$ ipython --no-banner

In [1]: import numpy as np

In [2]: np.set_printoptions(precision=2, suppress=True, linewidth=100)

In [3]: rd = lambda a: np.round(a, 2) + 0

In [4]: J = np.loadtxt("arr.csv", delimiter=",")

In [5]: rd(J)
Out[5]: 
array([[0.5 , 0.  , 0.  , 0.25, 0.  , 0.25, 0.  ],
       [0.  , 0.5 , 0.  , 0.  , 0.  , 0.5 , 0.  ],
       [0.  , 0.  , 0.5 , 0.  , 0.5 , 0.  , 0.  ],
       [0.  , 0.2 , 0.  , 0.4 , 0.  , 0.2 , 0.2 ],
       [0.  , 0.33, 0.  , 0.  , 0.67, 0.  , 0.  ],
       [0.  , 0.  , 0.  , 0.33, 0.  , 0.33, 0.33],
       [0.33, 0.  , 0.33, 0.  , 0.  , 0.  , 0.33]])

In [6]: # row-stochastic, so 1 is an eigenvalue

In [7]: out = np.array([[-4, -4, 4],
   ...:     [-4, -1, -1],
   ...:     [-1, 2, -5],
   ...:     [4, 0, -1],
   ...:     [-3, -3, -2],
   ...:     [-3, 0, 3],
   ...:     [1, 4, -3]])

In [8]: rd(out.T @ J.T)
Out[8]: 
array([[-1.75, -3.5 , -2.  ,  0.4 , -3.33,  0.67, -1.33],
       [-2.  , -0.5 , -0.5 ,  0.6 , -2.33,  1.33,  0.67],
       [ 2.5 ,  1.  , -3.5 , -0.6 , -1.67, -0.33, -1.33]])

In [9]: rd(np.einsum("ik,kj->ij", J, out))
Out[9]: 
array([[-1.75, -2.  ,  2.5 ],
       [-3.5 , -0.5 ,  1.  ],
       [-2.  , -0.5 , -3.5 ],
       [ 0.4 ,  0.6 , -0.6 ],
       [-3.33, -2.33, -1.67],
       [ 0.67,  1.33, -0.33],
       [-1.33,  0.67, -1.33]])

In [10]: rd(np.einsum("ij,ij->i", J, J))
Out[10]: array([0.38, 0.5 , 0.5 , 0.28, 0.56, 0.33, 0.33])

In [11]: np.linalg.matrix_rank(J @ out)
Out[11]: np.int64(3)

In [12]: rd(J @ out)
Out[12]: 
array([[-1.75, -2.  ,  2.5 ],
       [-3.5 , -0.5 ,  1.  ],
       [-2.  , -0.5 , -3.5 ],
       [ 0.4 ,  0.6 , -0.6 ],
       [-3.33, -2.33, -1.67],
       [ 0.67,  1.33, -0.33],
       [-1.33,  0.67, -1.33]])

In [13]: Q, R = np.linalg.qr(J)

In [14]: rd(np.abs(np.diag(R)))
Out[14]: array([0.6 , 0.63, 0.57, 0.52, 0.62, 0.29, 0.32])

In [15]: np.allclose(R.T @ R, J.T @ J)
Out[15]: True

In [16]: np.trace(Q @ Q.T)
Out[16]: np.float64(7.0)

In [17]: E, _ = np.linalg.qr(np.array([[0.7, -0.8, -0.4, 0.2, 0.4, -1.5],
    ...:     [-0.3, 0.2, 1.0, 1.0, 0.0, 0.3],
    ...:     [1.0, 0.7, -1.6, 1.1, 0.1, -1.6],
    ...:     [-0.4, 1.1, -1.2, 2.2, 0.2, -0.3],
    ...:     [-2.5, 1.6, 0.6, -1.0, -1.1, -1.0],
    ...:     [0.5, 0.5, -1.0, 0.8, 1.2, -0.3]]))

In [18]: rd(E)
Out[18]: 
array([[-0.24,  0.25, -0.48, -0.26, -0.04, -0.76],
       [ 0.1 , -0.03,  0.78, -0.5 , -0.03, -0.36],
       [-0.35, -0.68,  0.09,  0.32,  0.47, -0.31],
       [ 0.14, -0.51, -0.37, -0.71,  0.1 ,  0.26],
       [ 0.87, -0.2 , -0.13,  0.25, -0.01, -0.35],
       [-0.17, -0.42,  0.01,  0.11, -0.88, -0.09]])

In [19]: # keeps lengths

In [20]: rd(E.T @ E)
Out[20]: 
array([[1., 0., 0., 0., 0., 0.],
       [0., 1., 0., 0., 0., 0.],
       [0., 0., 1., 0., 0., 0.],
       [0., 0., 0., 1., 0., 0.],
       [0., 0., 0., 0., 1., 0.],
       [0., 0., 0., 0., 0., 1.]])

In [21]: rd(np.linalg.norm(E, axis=0))
Out[21]: array([1., 1., 1., 1., 1., 1.])

In [22]: rd(E @ E.T)
Out[22]: 
array([[1., 0., 0., 0., 0., 0.],
       [0., 1., 0., 0., 0., 0.],
       [0., 0., 1., 0., 0., 0.],
       [0., 0., 0., 1., 0., 0.],
       [0., 0., 0., 0., 1., 0.],
       [0., 0., 0., 0., 0., 1.]])

In [23]: rd(np.linalg.pinv(E))
Out[23]: 
array([[-0.24,  0.1 , -0.35,  0.14,  0.87, -0.17],
       [ 0.25, -0.03, -0.68, -0.51, -0.2 , -0.42],
       [-0.48,  0.78,  0.09, -0.37, -0.13,  0.01],
       [-0.26, -0.5 ,  0.32, -0.71,  0.25,  0.11],
       [-0.04, -0.03,  0.47,  0.1 , -0.01, -0.88],
       [-0.76, -0.36, -0.31,  0.26, -0.35, -0.09]])
